% ipython --no-banner

In [1]: import numpy as np

In [2]: np.set_printoptions(suppress=True, linewidth=100)

In [3]: def rd(a):
   ...:     return np.round(a, 1) + 0
   ...: 

In [4]: K = np.array([[-1, 0, 1, -3, -1, -3, 1, 1, 2, -2],
   ...:     [3, 2, -3, 3, -1, -3, 2, -3, -3, -2],
   ...:     [0, 0, -3, -1, 0, -3, -1, 2, 2, -1],
   ...:     [0, 3, 2, 3, -1, 0, -3, -3, -2, 1],
   ...:     [0, -1, 0, -1, -1, -1, 0, 2, 1, 2],
   ...:     [3, 2, 2, 1, 0, -3, 2, -3, 1, 1],
   ...:     [3, 1, 2, -1, -1, -2, -3, 3, -1, -1],
   ...:     [1, 0, -2, 2, 1, 1, 0, 0, -3, 0],
   ...:     [3, 0, 3, 2, -2, 3, -2, -1, -2, 0]])

In [5]: K[:, 1] = 4 * K[:, 7]

In [6]: K
Out[6]: 
array([[ -1,   4,   1,  -3,  -1,  -3,   1,   1,   2,  -2],
       [  3, -12,  -3,   3,  -1,  -3,   2,  -3,  -3,  -2],
       [  0,   8,  -3,  -1,   0,  -3,  -1,   2,   2,  -1],
       [  0, -12,   2,   3,  -1,   0,  -3,  -3,  -2,   1],
       [  0,   8,   0,  -1,  -1,  -1,   0,   2,   1,   2],
       [  3, -12,   2,   1,   0,  -3,   2,  -3,   1,   1],
       [  3,  12,   2,  -1,  -1,  -2,  -3,   3,  -1,  -1],
       [  1,   0,  -2,   2,   1,   1,   0,   0,  -3,   0],
       [  3,  -4,   3,   2,  -2,   3,  -2,  -1,  -2,   0]])

In [7]: np.unravel_index(np.abs(K).argmax(), K.shape)
Out[7]: (np.int64(1), np.int64(1))

In [8]: K.shape
Out[8]: (9, 10)

In [9]: K.sum(axis=0)
Out[9]: array([ 12,  -8,   2,   5,  -6, -11,  -4,  -2,  -5,  -2])

In [10]: np.diff(K, axis=0)
Out[10]: 
array([[  4, -16,  -4,   6,   0,   0,   1,  -4,  -5,   0],
       [ -3,  20,   0,  -4,   1,   0,  -3,   5,   5,   1],
       [  0, -20,   5,   4,  -1,   3,  -2,  -5,  -4,   2],
       [  0,  20,  -2,  -4,   0,  -1,   3,   5,   3,   1],
       [  3, -20,   2,   2,   1,  -2,   2,  -5,   0,  -1],
       [  0,  24,   0,  -2,  -1,   1,  -5,   6,  -2,  -2],
       [ -2, -12,  -4,   3,   2,   3,   3,  -3,  -2,   1],
       [  2,  -4,   5,   0,  -3,   2,  -2,  -1,   1,   0]])

In [11]: np.linalg.matrix_rank(K)
Out[11]: np.int64(9)

In [12]: rd(np.linalg.norm(K[4] - K[7]))
Out[12]: np.float64(10.5)

In [13]: rd(np.linalg.norm(K[4], 1)), rd(np.linalg.norm(K[4], np.inf))
Out[13]: (np.float64(16.0), np.float64(8.0))

In [14]: rd(np.linalg.norm(K, axis=0))
Out[14]: array([ 6.2, 27.1,  6.6,  6.2,  3.2,  7.1,  5.7,  6.8,  6.1,  4. ])

In [15]: rd(np.linalg.norm(K, axis=1))
Out[15]: array([ 6.9, 14.4,  9.6, 13.5,  8.7, 13.5, 13.5,  4.5,  7.7])

In [16]: rd(np.linalg.norm(K) ** 2 / np.linalg.norm(K, 2) ** 2)
Out[16]: np.float64(1.3)

In [17]: J = np.load("test5.npy")

In [18]: rd(J)
Out[18]: 
array([[-0.7, -0.6, -0.3, -0.2],
       [ 0.3,  0. , -0.9,  0.3],
       [-0.3,  0.7, -0.3, -0.6],
       [-0.6,  0.3,  0. ,  0.7]])

In [19]: # columns are unit length and at right angles

In [20]: x0 = np.array([1, 1, 3, 1])

In [21]: h1 = np.maximum(J @ x0, 0)

In [22]: rd(h1)
Out[22]: array([0. , 0. , 0. , 0.7])

In [23]: rd(np.tanh(J @ x0))
Out[23]: array([-1. , -1. , -0.7,  0.6])

In [24]: rd(np.maximum(J @ x0, 0) - np.maximum(-J @ x0, 0))
Out[24]: array([-2.3, -2.3, -1. ,  0.7])

In [25]: np.flatnonzero(h1 > 1e-9)
Out[25]: array([3])

In [26]: proj = np.triu(np.array([[2, 2, 1, 0], [2, 2, 1, 0], [1, 2, 2, 3], [3, 3, 0, 0]]), 1) + np.eye(4)

In [27]: M2 = proj @ J @ np.linalg.inv(proj)

In [28]: rd(np.linalg.det(M2))
Out[28]: np.float64(-1.0)

In [29]: rd(M2)
Out[29]: 
array([[-0.5,  1.1, -3. ,  8.6],
       [-0.1,  0.8, -2. ,  5.6],
       [-2.1,  5.9, -3.9, 13.4],
       [-0.6,  1.5, -0.9,  3.4]])

In [30]: rd(proj @ J - J @ proj)
Out[30]: 
array([[ 0.2,  2.1, -0.8,  0.7],
       [-0.3,  0.2, -0.5,  2.2],
       [-1.7,  1.7, -0.2,  3. ],
       [ 0. ,  1.2,  0.2, -0.1]])

In [31]: cov = J.T @ J

In [32]: np.allclose(cov, cov.T)
Out[32]: True

In [33]: rd(cov)
Out[33]: 
array([[1., 0., 0., 0.],
       [0., 1., 0., 0.],
       [0., 0., 1., 0.],
       [0., 0., 0., 1.]])

In [34]: rd(np.linalg.eigvalsh(cov)[::-1])
Out[34]: array([1., 1., 1., 1.])

In [35]: rd(np.linalg.svd(J, compute_uv=False) ** 2)
Out[35]: array([1., 1., 1., 1.])

In [36]: (J @ J.T).shape
Out[36]: (4, 4)

In [37]: np.trace(cov), (J ** 2).sum()
Out[37]: (np.float64(4.0), np.float64(4.0))

In [38]: rd(np.diag(cov))
Out[38]: array([1., 1., 1., 1.])
